$ python -q
>>> import numpy as np
>>> np.set_printoptions(precision=3, suppress=True, linewidth=200, legacy="1.25")
>>> K = np.loadtxt("dump.csv", delimiter=",")
>>> print(K)
[[-2.  0.  0.  0.  0.  0.  0.  0.  0.  0.  0.  0.  0.]
 [ 0.  0.  0.  0.  0.  0.  0.  0.  0.  0.  0.  0.  0.]
 [ 0.  0.  2.  0.  0.  0.  0.  0.  0.  0.  0.  0.  0.]
 [ 0.  0.  0. -3.  0.  0.  0.  0.  0.  0.  0.  0.  0.]
 [ 0.  0.  0.  0.  1.  0.  0.  0.  0.  0.  0.  0.  0.]
 [ 0.  0.  0.  0.  0.  2.  0.  0.  0.  0.  0.  0.  0.]
 [ 0.  0.  0.  0.  0.  0.  1.  0.  0.  0.  0.  0.  0.]
 [ 0.  0.  0.  0.  0.  0.  0.  3.  0.  0.  0.  0.  0.]
 [ 0.  0.  0.  0.  0.  0.  0.  0.  3.  0.  0.  0.  0.]
 [ 0.  0.  0.  0.  0.  0.  0.  0.  0.  3.  0.  0.  0.]
 [ 0.  0.  0.  0.  0.  0.  0.  0.  0.  0.  1.  0.  0.]
 [ 0.  0.  0.  0.  0.  0.  0.  0.  0.  0.  0. -2.  0.]
 [ 0.  0.  0.  0.  0.  0.  0.  0.  0.  0.  0.  0. -1.]]
>>> print(np.prod(np.diag(K)), round(float(np.linalg.det(K)), 3))
0.0 0.0
>>> print(np.sort(np.linalg.eigvals(K)))
[-3. -2. -2. -1.  0.  1.  1.  1.  2.  2.  3.  3.  3.]
>>> print(np.linalg.matrix_rank(K - K[0, 0] * np.eye(13)))
11
>>> print(np.allclose(K[:-1].T @ np.linalg.lstsq(K[:-1].T, K[-1])[0], K[-1]))
False
>>> print(np.unique(K.round(6), axis=0).shape)
(13, 13)
>>> print(round(np.trace(np.linalg.pinv(K) @ K), 3))
12.0
>>> left, s, VT = np.linalg.svd(K)
>>> print(s)
[3. 3. 3. 3. 2. 2. 2. 2. 1. 1. 1. 1. 0.]
>>> A2 = left[:, :12] @ np.diag(s[:12]) @ VT[:12]
>>> print(np.linalg.matrix_rank(K, rtol=0.05))
12
